$ ipython --no-banner

In [1]: import numpy as np

In [2]: import numpy.linalg as la

In [3]: np.set_printoptions(precision=3, suppress=True, linewidth=120)

In [4]: mat = np.loadtxt("run17.csv", delimiter=",")

In [5]: mat
Out[5]: 
array([[ 20.346,  -3.294,  34.334],
       [ 18.186,  -1.44 ,  34.328],
       [-11.088,  -6.532,   9.376],
       [-10.485,  -6.998,  13.115],
       [ 18.782,  -1.322,  31.566],
       [ 18.577,  -2.268,  33.568],
       [ -9.45 ,  -7.5  ,   8.919],
       [-10.628,  -5.376,   8.887],
       [ 18.551,  -1.029,  33.807],
       [ 16.993,  -1.656,  35.494],
       [ 18.196,  -1.726,  34.632],
       [ 16.503,  -3.085,  35.013],
       [ 18.7  ,  -2.128,  34.549],
       [ 17.468,  -1.338,  32.871],
       [-10.953,  -7.256,   8.817],
       [ 16.867,  -0.585,  33.098],
       [ -9.434,  -5.301,  10.524],
       [ 17.117,  -3.288,  33.702],
       [ -9.676,  -6.941,   9.821],
       [ 19.228,  -2.151,  32.281]])

In [6]: Xc = mat - mat.mean(axis=0)

In [7]: vecs = la.svd(Xc)[2][:2]

In [8]: B = Xc - Xc @ vecs.T @ vecs

In [9]: np.diag(vecs.T @ vecs)
Out[9]: array([0.956, 0.048, 0.996])

In [10]: Q, _ = la.qr(np.array([[0.4, 0.4, 0.6], [0.2, -1.6, -0.2], [-1.5, 0.1, 0.1]]))

In [11]: F = -3 * Q

In [12]: F
Out[12]: 
array([[ 0.767, -0.824, -2.781],
       [ 0.383,  2.88 , -0.748],
       [-2.875,  0.164, -0.841]])

In [13]: np.round(F @ F.T, 3) + 0
Out[13]: 
array([[9., 0., 0.],
       [0., 9., 0.],
       [0., 0., 9.]])

In [14]: la.norm(F, axis=0)
Out[14]: array([3., 3., 3.])
